$ python -q
>>> import numpy as np
>>> np.set_printoptions(precision=2, suppress=True, linewidth=160)
>>> m1 = np.load("out1.npy")
>>> m1
array([[-3.,  2.,  2.],
       [ 0.,  1.,  4.],
       [ 0., -2., -5.]])
>>> x = np.array([1, 4, 1])
>>> print(m1 @ (2 * x))
[ 14.  16. -26.]
>>> m1 * x
array([[-3.,  8.,  2.],
       [ 0.,  4.,  4.],
       [ 0., -8., -5.]])
>>> np.linalg.norm(m1 @ x) <= np.linalg.norm(m1, 2) * np.linalg.norm(x) + 1e-9
np.True_
>>> (m1 * x).sum(axis=1)
array([  7.,   8., -13.])
>>> m1 @ np.ones(3)
array([ 1.,  5., -7.])
>>> t = np.radians(45)
>>> Rm = np.eye(3)
>>> Rm[2, 2] = Rm[1, 1] = np.cos(t)
>>> Rm[2, 1], Rm[1, 2] = -np.sin(t), np.sin(t)
>>> Rm
array([[ 1.  ,  0.  ,  0.  ],
       [ 0.  ,  0.71,  0.71],
       [ 0.  , -0.71,  0.71]])
>>> other = m1 @ Rm.T
>>> print(np.linalg.svd(m1, compute_uv=False), np.linalg.svd(other, compute_uv=False))
[7.34 3.   0.41] [7.34 3.   0.41]
>>> np.allclose(np.linalg.norm(m1, axis=1), np.linalg.norm(other, axis=1))
True
>>> np.allclose(m1 @ m1.T, other @ other.T)
True
>>> hat = np.triu(np.array([[1, 1, 7], [7, 8, 2], [8, 6, 0]]), 1) + np.eye(3)
>>> other = hat @ m1 @ np.linalg.inv(hat)
>>> round(float(np.linalg.det(other)), 2)
-9.0
>>> np.trace(other), np.trace(m1)
(np.float64(-7.0), np.float64(-7.0))
>>> hat @ m1 - m1 @ hat
array([[  0., -10., -14.],
       [  0.,  -4., -12.],
       [  0.,   0.,   4.]])
>>> np.linalg.matrix_rank(other)
np.int64(3)
>>> data = np.array([[-1, 2, 0, 0], [-1, -2, 0, 0], [0, 0, -1, 2], [0, 0, -1, -2]])
>>> data
array([[-1,  2,  0,  0],
       [-1, -2,  0,  0],
       [ 0,  0, -1,  2],
       [ 0,  0, -1, -2]])
>>> # 2 blocks once reordered
>>> print(np.sort(np.linalg.eigvals(data).real))
[-1.5 -1.5 -1.5 -1.5]
>>> data @ data
array([[-1, -6,  0,  0],
       [ 3,  2,  0,  0],
       [ 0,  0, -1, -6],
       [ 0,  0,  3,  2]])
>>> np.flatnonzero(np.linalg.matrix_power((data != 0) + (data.T != 0) + np.eye(4), 4)[1])
array([0, 1])
>>> t = np.radians(60)
>>> Rm = np.eye(4)
>>> Rm[3, 3] = Rm[0, 0] = np.cos(t)
>>> Rm[3, 0], Rm[0, 3] = -np.sin(t), np.sin(t)
>>> print(Rm)
[[ 0.5   0.    0.    0.87]
 [ 0.    1.    0.    0.  ]
 [ 0.    0.    1.    0.  ]
 [-0.87  0.    0.    0.5 ]]
>>> other = data @ Rm.T
>>> print(np.linalg.svd(data, compute_uv=False), np.linalg.svd(other, compute_uv=False))
[2.83 2.83 1.41 1.41] [2.83 2.83 1.41 1.41]
>>> other
array([[-0.5 ,  2.  ,  0.  ,  0.87],
       [-0.5 , -2.  ,  0.  ,  0.87],
       [ 1.73,  0.  , -1.  ,  1.  ],
       [-1.73,  0.  , -1.  , -1.  ]])
>>> np.round(np.linalg.det(Rm), 2), np.trace(Rm)
(np.float64(1.0), np.float64(3.0))
